% python3 -q
>>> import numpy as np
>>> from numpy import linalg as LA
>>> np.set_printoptions(precision=2, suppress=True, linewidth=200)
>>> def rd(a):
...     return np.round(a, 2) + 0
... 
>>> feats = np.loadtxt("layer8.csv", delimiter=",")
>>> feats
array([[ -2.,  -2.,   2.,   1.,   3.],
       [ -5.,   1.,   5.,   1.,   3.],
       [ -8.,   2.,   7.,   0.,   4.],
       [-11.,   2.,   8.,  -1.,   7.],
       [ -8.,   4.,   9.,   1.,   5.],
       [-10.,   7.,  10.,   2.,   8.],
       [-13.,   5.,   9.,  -1.,   7.],
       [-14.,   8.,  10.,  -2.,   6.],
       [-17.,   6.,   9.,  -5.,   8.],
       [-16.,   9.,   9.,  -5.,   8.],
       [-16.,   6.,   8.,  -5.,  10.],
       [-13.,   4.,   9.,  -4.,   8.],
       [-14.,   5.,  12.,  -4.,   6.],
       [-11.,   2.,  11.,  -3.,   6.],
       [-12.,   1.,  13.,  -3.,   4.],
       [-13.,   4.,  13.,  -1.,   1.]])
>>> idx = feats[:, 2] > np.median(feats[:, 2])
>>> u = feats[idx].mean(axis=0) - feats[~idx].mean(axis=0)
>>> rd((((feats - feats.mean(axis=0)) @ u > 0) == idx).mean())
np.float64(0.81)
>>> ((feats - feats.mean(axis=0)) @ u > 0).astype(int)
array([0, 0, 0, 0, 0, 1, 1, 1, 1, 1, 0, 0, 1, 1, 1, 1])
>>> idx.astype(int)
array([0, 0, 0, 0, 0, 1, 0, 1, 0, 0, 0, 0, 1, 1, 1, 1])
>>> rd(u)
array([-1.43,  0.8 ,  4.  , -0.03, -1.13])
>>> gram = np.cov(feats, rowvar=False)
>>> rd(LA.eigvalsh(gram)[::-1])
array([31.52,  6.75,  4.15,  1.55,  0.44])
>>> np.median(feats, axis=0)
array([-12.5,   4. ,   9. ,  -1.5,   6. ])
>>> rd(np.polyfit(feats[:, 3], feats[:, 0], 1))
array([ 1.39, -8.91])
>>> Y = np.c_[feats[:, :1] @ np.array([[8]]), np.array([-2, -1, -3, 2, -3, -2, -3, 0, 0, -2, 3, 1, 2, 3, 2, 3])]
>>> Y
array([[ -16.,   -2.],
       [ -40.,   -1.],
       [ -64.,   -3.],
       [ -88.,    2.],
       [ -64.,   -3.],
       [ -80.,   -2.],
       [-104.,   -3.],
       [-112.,    0.],
       [-136.,    0.],
       [-128.,   -2.],
       [-128.,    3.],
       [-104.,    1.],
       [-112.,    2.],
       [ -88.,    3.],
       [ -96.,    2.],
       [-104.,    3.]])
>>> rd(LA.lstsq(feats, Y[:, 0])[0])
array([8., 0., 0., 0., 0.])
